>>> import numpy as np
>>> from numpy import linalg as LA
>>> np.set_printoptions(precision=2, suppress=True, linewidth=120, sign=" ")
>>> rd = lambda a: np.round(a, 2) + 0
>>> A = np.array([[-7.86, 3.87, 4.06, 7.93],
...     [-1.99, 1.06, 0.99, 1.86],
...     [4.12, -1.87, -1.99, -4.01]])
>>> other = np.array([[0, 0, 1], [1, 1, 2]])
>>> Z = np.kron(other, A)
>>> print(LA.matrix_rank(Z))
6
>>> print(Z.shape)
(6, 12)
>>> print(rd(LA.norm(Z, 2)), rd(LA.norm(other, 2) * LA.norm(A, 2)))
37.17 37.17
>>> left, sv, Vh = LA.svd(A)
>>> print(rd(sv))
[ 14.36   0.16   0.14]
>>> other = left[:, :1] @ np.diag(sv[:1]) @ Vh[:1]
>>> print(rd(LA.norm(A - other) / LA.norm(A)))
0.02
>>> print(rd(LA.norm(A - other, 2)), rd(sv[1]))
0.16 0.16
>>> print(rd(other))
[[-7.91  3.85  4.03  7.9 ]
 [-1.95  0.95  0.99  1.95]
 [ 4.03 -1.96 -2.05 -4.02]]
>>> print(LA.matrix_rank(other))
1
>>> rk = LA.matrix_rank(other)
>>> print(rk)
1
>>> N = LA.svd(other)[2][rk:].T
>>> print(np.allclose(other @ N, 0))
True
>>> print(rd(other @ N))
[[ 0.  0.  0.]
 [ 0.  0.  0.]
 [ 0.  0.  0.]]
>>> print([int(LA.matrix_rank(other[:i])) for i in range(1, len(other) + 1)])
[1, 1, 1]
>>> print(LA.cond(A) > 100)
True
>>> print(np.argsort(-LA.norm(A, axis=0).round(6), kind="stable")[:3])
[ 0  3  2]
>>> print(rd(LA.norm(A, 2) / LA.norm(A)))
1.0
>>> W1 = np.array([[2, 3, 7, 2, 0], [8, 1, 7, 3, 3], [2, 8, 4, 5, 9], [0, 9, 1, 8, 7]])
>>> coef = np.array([5, 8, 8, 4, 2])
>>> hid = np.maximum(A @ W1 + coef, 0)
>>> print(rd((hid > 0).mean(axis=0)))
[ 0.67  0.67  1.    0.67  0.67]
>>> print(LA.matrix_rank(hid))
3
>>> print((hid > 0).astype(int))
[[ 1  1  1  1  1]
 [ 1  1  1  1  1]
 [ 0  0  1  0  0]]
>>> Z = np.array([[1, 1], [2, 0], [2, 1], [2, 0], [1, 2]])
>>> print(W1 @ Z)
[[ 26   9]
 [ 33  21]
 [ 45  24]
 [ 43  15]]
>>> print(rd(hid @ Z))
[[ 494.04  243.92]
 [ 154.77   73.01]
 [  23.56   11.78]]
